In [1]: import numpy as np

In [2]: np.set_printoptions(suppress=True, linewidth=200)

In [3]: W0 = np.loadtxt("m.csv", delimiter=",")

In [4]: W0
Out[4]: 
array([[2., 0., 0., 0.],
       [1., 0., 0., 0.],
       [2., 1., 3., 0.],
       [2., 0., 1., 3.]])

In [5]: np.allclose(W0[:-1].T @ np.linalg.lstsq(W0[:-1].T, W0[-1])[0], W0[-1])
Out[5]: False

In [6]: np.round(W0 @ np.linalg.pinv(W0) @ W0, 3) + 0
Out[6]: 
array([[2., 0., 0., 0.],
       [1., 0., 0., 0.],
       [2., 1., 3., 0.],
       [2., 0., 1., 3.]])

In [7]: round(np.trace(np.linalg.pinv(W0) @ W0), 3)
Out[7]: np.float64(3.0)

In [8]: np.linalg.inv(W0)
LinAlgError: Singular matrix


In [9]: np.unique(W0.round(6), axis=0).shape
Out[9]: (4, 4)

In [10]: rk = np.linalg.matrix_rank(W0)

In [11]: rk
Out[11]: np.int64(3)

In [12]: N = np.linalg.svd(W0)[2][rk:].T

In [13]: N.shape
Out[13]: (4, 1)

In [14]: print([int(np.linalg.matrix_rank(np.delete(W0, i, axis=0))) for i in range(4)])
[3, 3, 2, 2]

In [15]: U, sv, vt = np.linalg.svd(W0)

In [16]: np.argmax(sv[:-1] / (sv[1:] + 1e-6)) + 1
Out[16]: np.int64(3)

In [17]: sv.round(3) + 0
Out[17]: array([4.816, 2.646, 1.674, 0.   ])

In [18]: M2 = U[:, :3] @ np.diag(sv[:3]) @ vt[:3]

In [19]: round(np.linalg.norm(W0 - M2, 2), 3), round(sv[3], 3)
Out[19]: (np.float64(0.0), np.float64(0.0))

In [20]: np.linalg.matrix_rank(M2)
Out[20]: np.int64(3)

In [21]: print(round(np.abs(W0 - M2).max(), 3))
0.0

In [22]: hat = np.triu(np.array([[2, 7, 2, 2], [4, 4, 1, 6], [5, 8, 7, 4], [0, 8, 3, 0]]), 1) + np.eye(4)

In [23]: M2 = hat @ W0 @ np.linalg.inv(hat)

In [24]: M2
Out[24]: 
array([[  17., -117.,   91.,  310.],
       [  15., -104.,   83.,  280.],
       [  10.,  -69.,   56.,  182.],
       [   2.,  -14.,   11.,   39.]])

In [25]: print(hat @ W0 - W0 @ hat)
[[ 15. -12.   4.   2.]
 [ 14.  -6.   7.  16.]
 [  8. -14.  -1. -10.]
 [  0. -14.  -4.  -8.]]

In [26]: np.round(np.poly(M2), 3) + 0
Out[26]: array([  1.,  -8.,  21., -18.,   0.])
